% python3 -q
>>> import numpy as np
>>> import numpy.linalg as la
>>> np.set_printoptions(suppress=True, linewidth=100)
>>> E = np.load("m.npy")
>>> print(E)
[[-1.5 -0.8  1.2  1.6 -1.7 -0.1 -0.1  0.1]
 [-1.  -1.7 -1.9 -0.9 -0.9 -0.2  0.3  0.5]
 [ 0.  -0.3 -0.4 -2.3  1.6  0.3  0.3 -1.7]
 [-2.   0.  -0.5  0.6  0.6  0.  -0.2  0.5]
 [ 0.5  1.6  0.   0.3  0.   1.1  0.1  0.7]]
>>> rng = np.random.default_rng(34)
>>> other = E + rng.integers(-2, 3, (5, 4)) @ rng.integers(-2, 3, (4, 8))
>>> print(other.round(1))
[[ -7.5  -4.8   3.2  -6.4 -11.7  -4.1  -6.1  12.1]
 [ -3.   -4.7  -2.9  -7.9  -6.9  -1.2  -2.7   9.5]
 [  1.   -2.3  -2.4  -5.3  -0.4  -0.7   0.3   4.3]
 [  1.    3.   -5.5   2.6   0.6   2.   -0.2   3.5]
 [ -2.5   2.6   3.    4.3  -2.   -2.9  -1.9   1.7]]
>>> print(np.round(la.svd(other - E, compute_uv=False), 1) + 0)
[25.2 10.   6.5  2.7  0. ]
>>> print(np.round(other - E, 1))
[[ -6.  -4.   2.  -8. -10.  -4.  -6.  12.]
 [ -2.  -3.  -1.  -7.  -6.  -1.  -3.   9.]
 [  1.  -2.  -2.  -3.  -2.  -1.   0.   6.]
 [  3.   3.  -5.   2.   0.   2.   0.   3.]
 [ -3.   1.   3.   4.  -2.  -4.  -2.   1.]]
>>> print(la.matrix_rank(other - E, tol=1e-8))
4
>>> x0 = np.array([3, -1, -2, 3, 1, 0, 1, -2])
>>> a = np.maximum(E @ x0, 0)
>>> print(E.T @ a)
[0. 0. 0. 0. 0. 0. 0. 0.]
>>> print(np.maximum(E @ (3 * x0), 0))
[0. 0. 0. 0. 0.]
>>> print(a)
[0. 0. 0. 0. 0.]
>>> u = np.array([2, 3])
>>> print(np.polyval(u, E[4]))
[4.  6.2 3.  3.6 3.  5.2 3.2 4.4]
>>> print(np.round(np.array([np.convolve(row, u, "same") for row in E]), 1) + 0)
[[-3.  -6.1  0.   6.8  1.4 -5.3 -0.5 -0.1]
 [-2.  -6.4 -8.9 -7.5 -4.5 -3.1  0.   1.9]
 [ 0.  -0.6 -1.7 -5.8 -3.7  5.4  1.5 -2.5]
 [-4.  -6.  -1.  -0.3  3.   1.8 -0.4  0.4]
 [ 1.   4.7  4.8  0.6  0.9  2.2  3.5  1.7]]
>>> print(np.round(np.correlate(E[4], E[1], "full"), 1))
[ 0.2  1.   0.4 -0.6 -1.8 -1.9 -3.8 -3.3 -3.  -1.7 -3.1 -2.7 -2.6 -1.3 -0.7]
>>> t = np.radians(180)
>>> Rm = np.eye(8)
>>> Rm[1, 1] = Rm[0, 0] = np.cos(t)
>>> Rm[1, 0], Rm[0, 1] = -np.sin(t), np.sin(t)
>>> print(Rm.round(1) + 0)
[[-1.  0.  0.  0.  0.  0.  0.  0.]
 [ 0. -1.  0.  0.  0.  0.  0.  0.]
 [ 0.  0.  1.  0.  0.  0.  0.  0.]
 [ 0.  0.  0.  1.  0.  0.  0.  0.]
 [ 0.  0.  0.  0.  1.  0.  0.  0.]
 [ 0.  0.  0.  0.  0.  1.  0.  0.]
 [ 0.  0.  0.  0.  0.  0.  1.  0.]
 [ 0.  0.  0.  0.  0.  0.  0.  1.]]
>>> other = E @ Rm.T
>>> print(np.round(la.svd(E, compute_uv=False), 1), np.round(la.svd(other, compute_uv=False), 1))
[4.2 3.5 2.1 2.1 1.1] [4.2 3.5 2.1 2.1 1.1]
>>> print(np.allclose(la.norm(E, axis=1), la.norm(other, axis=1)))
True
>>> print(np.allclose(E @ E.T, other @ other.T))
True
>>> K = np.loadtxt("test10.csv", delimiter=",")
>>> print(K)
[[0. 0. 1. 3. 3. 0. 1. 3. 3.]
 [0. 0. 3. 0. 2. 2. 1. 1. 3.]
 [0. 0. 0. 3. 1. 1. 0. 0. 1.]
 [0. 0. 0. 0. 3. 2. 3. 0. 2.]
 [0. 0. 0. 0. 0. 3. 0. 1. 3.]
 [0. 0. 0. 0. 0. 0. 2. 1. 3.]
 [0. 0. 0. 0. 0. 0. 0. 3. 1.]
 [0. 0. 0. 0. 0. 0. 0. 0. 2.]
 [0. 0. 0. 0. 0. 0. 0. 0. 0.]]
>>> Uu, s, Vh = la.svd(K)
>>> print(np.argmax(s[:-1] / (s[1:] + 1e-6)) + 1)
7
>>> print(s.round(1) + 0)
[9.8 4.4 3.7 3.1 2.8 2.1 0.9 0.  0. ]
>>> other = Uu[:, :7] @ np.diag(s[:7]) @ Vh[:7]
>>> print(la.matrix_rank(other))
7
>>> print(other.round(1) + 0)
[[0. 0. 1. 3. 3. 0. 1. 3. 3.]
 [0. 0. 3. 0. 2. 2. 1. 1. 3.]
 [0. 0. 0. 3. 1. 1. 0. 0. 1.]
 [0. 0. 0. 0. 3. 2. 3. 0. 2.]
 [0. 0. 0. 0. 0. 3. 0. 1. 3.]
 [0. 0. 0. 0. 0. 0. 2. 1. 3.]
 [0. 0. 0. 0. 0. 0. 0. 3. 1.]
 [0. 0. 0. 0. 0. 0. 0. 0. 2.]
 [0. 0. 0. 0. 0. 0. 0. 0. 0.]]
>>> print(np.round(np.abs(K - other).max(), 1))
0.0
>>> z = rng.permutation(9)
>>> print(z)
[7 3 6 1 2 0 8 4 5]
>>> other = K[z][:, z]
>>> print(np.trace(other))
0.0
>>> print(round(float(la.det(K)), 1))
0.0
>>> print(np.round(la.matrix_power(K, 2), 1))
[[ 0.  0.  0.  3. 10. 16.  9.  6. 23.]
 [ 0.  0.  0.  9.  3.  9.  4.  7. 18.]
 [ 0.  0.  0.  0.  9.  9. 11.  2. 12.]
 [ 0.  0.  0.  0.  0.  9.  4. 14. 18.]
 [ 0.  0.  0.  0.  0.  0.  6.  3. 11.]
 [ 0.  0.  0.  0.  0.  0.  0.  6.  4.]
 [ 0.  0.  0.  0.  0.  0.  0.  0.  6.]
 [ 0.  0.  0.  0.  0.  0.  0.  0.  0.]
 [ 0.  0.  0.  0.  0.  0.  0.  0.  0.]]
>>> print(np.round(np.sort(np.abs(la.eigvals(K))), 1))
[0. 0. 0. 0. 0. 0. 0. 0. 0.]
>>> K.inv()
Traceback (most recent call last):
  File "<python-input-45>", line 1, in <module>
    K.inv()
    ^^^^^
AttributeError: 'numpy.ndarray' object has no attribute 'inv'
>>> print(la.matrix_rank(K, rtol=0.1))
6
>>> data = np.loadtxt("x.csv", delimiter=",")
>>> print(data)
[[ 2. -2.  0. -3. -1. -2.  1.  1.  2.  3. -1. -4.  4.  0.  2. -2.]
 [-2.  4. -3.  1.  4.  2. -1.  0.  1.  0.  2.  3.  1. -2.  1.  4.]
 [ 0. -3.  4.  2. -1. -4. -3.  0. -2.  1. -1. -2. -2.  2.  0. -2.]
 [-3.  1.  2.  2.  4. -2. -2. -3. -4. -2.  4.  2. -3.  2.  2.  0.]
 [-1.  4. -1.  4. -2.  1.  3. -2. -1.  1. -1.  2. -2. -1. -1. -4.]
 [-2.  2. -4. -2.  1. -4.  3.  0. -1.  0. -3.  2. -2. -3.  0. -4.]
 [ 1. -1. -3. -2.  3.  3.  4.  1. -2.  4.  2.  3. -1.  1.  1. -4.]
 [ 1.  0.  0. -3. -2.  0.  1.  2. -1. -2.  2.  0.  0.  2.  0.  0.]
 [ 2.  1. -2. -4. -1. -1. -2. -1. -2. -4. -1. -2.  1.  0. -2. -2.]
 [ 3.  0.  1. -2.  1.  0.  4. -2. -4. -4.  2.  0.  1. -1. -2.  1.]
 [-1.  2. -1.  4. -1. -3.  2.  2. -1.  2.  0. -3. -1.  0. -2. -2.]
 [-4.  3. -2.  2.  2.  2.  3.  0. -2.  0. -3.  4. -3. -1.  4. -1.]
 [ 4.  1. -2. -3. -2. -2. -1.  0.  1.  1. -1. -3. -4.  0.  0.  1.]
 [ 0. -2.  2.  2. -1. -3.  1.  2.  0. -1.  0. -1.  0. -4. -1. -4.]
 [ 2.  1.  0.  2. -1.  0.  1.  0. -2. -2. -2.  4.  0. -1. -2. -2.]
 [-2.  4. -2.  0. -4. -4. -4.  0. -2.  1. -2. -1.  1. -4. -2. -2.]]
>>> u, r1 = data[0], data[10]
>>> print(u @ r1)
5.0
>>> p = (u @ r1) / (u @ u) * u
>>> print(round((r1 - p) @ u, 1))
0.0
>>> print(np.round(la.norm(u + r1) ** 2 + la.norm(u - r1) ** 2, 1))
282.0
>>> print(p.round(1))
[ 0.1 -0.1  0.  -0.2 -0.1 -0.1  0.1  0.1  0.1  0.2 -0.1 -0.3  0.3  0.   0.1 -0.1]
>>> cov = data.T @ data
>>> print((data @ data.T).shape)
(16, 16)
>>> print(np.round(la.eigvalsh(cov)[::-1], 1))
[291.9 237.4 162.2 133.1 128.4  81.6  57.6  47.   36.4  24.8  20.4  12.4  11.8   7.9   7.    0.1]
>>> print(np.round(la.svd(data, compute_uv=False) ** 2, 1))
[291.9 237.4 162.2 133.1 128.4  81.6  57.6  47.   36.4  24.8  20.4  12.4  11.8   7.9   7.    0.1]
>>> print(la.matrix_rank(cov))
16
>>> print(np.trace(cov), (data ** 2).sum())
1260.0 1260.0
>>> print(round(float(np.abs(la.eigvals(data)).max()), 1))
17.1
>>> data.inv()
Traceback (most recent call last):
  File "<python-input-62>", line 1, in <module>
    data.inv()
    ^^^^^^^^
AttributeError: 'numpy.ndarray' object has no attribute 'inv'
>>> print(np.allclose(data, data.T))
True
>>> print(np.allclose(data @ data.T, data.T @ data))
True
>>> M = np.loadtxt("arr.csv", delimiter=",")
>>> print(M)
[[-0.2 -0.6 -0.6 -0.5  1.5  0.6  0.3  1.1 -0.6  0.3 -1.3]
 [ 0.7 -0.1 -1.3 -0.5  0.5  0.5 -0.7 -0.3 -0.9  2.4  1.1]
 [-0.9  1.4  0.3 -1.1  0.4  1.8 -1.7 -1.4  0.6  0.1  0.4]
 [-0.1 -0.5 -0.7 -1.2 -1.5 -0.5  0.4 -0.6 -0.4 -0.3  0.2]
 [ 0.3 -0.1  0.1  0.9  0.1  0.3  0.1 -0.4 -1.   1.2 -1.9]
 [-0.3 -0.5  1.2 -2.  -1.8  1.4 -1.4  1.7  0.  -1.5 -1.1]
 [-0.4  0.2 -0.3 -0.4  0.3 -1.1  0.7 -1.6 -0.5 -0.1  0.8]
 [-1.1 -1.   1.6  0.   0.4  1.9 -0.2  1.2 -1.1  1.1  0.7]
 [-0.7 -0.3  0.9  1.2 -0.9  0.6 -0.8 -0.3 -0.9 -0.9 -0.9]
 [ 3.3 -3.9 -0.9 -5.1 -0.9 -1.2  2.4  5.1 -2.4 -1.5  1.5]]
>>> print(np.all(la.eigvalsh(data) > 0))
False
>>> print(round(float(la.eigvalsh(data).min()), 1))
-15.4
>>> u = np.array([6, 6, 6, 6, 9, 9, 6, 0, 6]) + 0.5
>>> X = np.outer(u, u) / (u @ u)
>>> print(X.round(1) + 0)
[[0.1 0.1 0.1 0.1 0.1 0.1 0.1 0.  0.1]
 [0.1 0.1 0.1 0.1 0.1 0.1 0.1 0.  0.1]
 [0.1 0.1 0.1 0.1 0.1 0.1 0.1 0.  0.1]
 [0.1 0.1 0.1 0.1 0.1 0.1 0.1 0.  0.1]
 [0.1 0.1 0.1 0.1 0.2 0.2 0.1 0.  0.1]
 [0.1 0.1 0.1 0.1 0.2 0.2 0.1 0.  0.1]
 [0.1 0.1 0.1 0.1 0.1 0.1 0.1 0.  0.1]
 [0.  0.  0.  0.  0.  0.  0.  0.  0. ]
 [0.1 0.1 0.1 0.1 0.1 0.1 0.1 0.  0.1]]
>>> # symmetric
>>> u = np.array([-4, 2])
>>> print(np.round(np.correlate(X[1], X[4], "full"), 1) + 0)
[0.  0.  0.  0.  0.1 0.1 0.1 0.1 0.1 0.1 0.1 0.1 0.1 0.  0.  0.  0. ]
>>> print(np.round(np.convolve(X[1], u), 1))
[-0.4 -0.2 -0.2 -0.2 -0.4 -0.3 -0.1  0.2 -0.4  0.2]
>>> print(np.round(np.array([np.convolve(row, u, "same") for row in X]), 1) + 0)
[[-0.4 -0.2 -0.2 -0.2 -0.4 -0.3 -0.1  0.2 -0.4]
 [-0.4 -0.2 -0.2 -0.2 -0.4 -0.3 -0.1  0.2 -0.4]
 [-0.4 -0.2 -0.2 -0.2 -0.4 -0.3 -0.1  0.2 -0.4]
 [-0.4 -0.2 -0.2 -0.2 -0.4 -0.3 -0.1  0.2 -0.4]
 [-0.6 -0.3 -0.3 -0.3 -0.5 -0.4 -0.2  0.2 -0.5]
 [-0.6 -0.3 -0.3 -0.3 -0.5 -0.4 -0.2  0.2 -0.5]
 [-0.4 -0.2 -0.2 -0.2 -0.4 -0.3 -0.1  0.2 -0.4]
 [ 0.   0.   0.   0.   0.   0.   0.   0.   0. ]
 [-0.4 -0.2 -0.2 -0.2 -0.4 -0.3 -0.1  0.2 -0.4]]
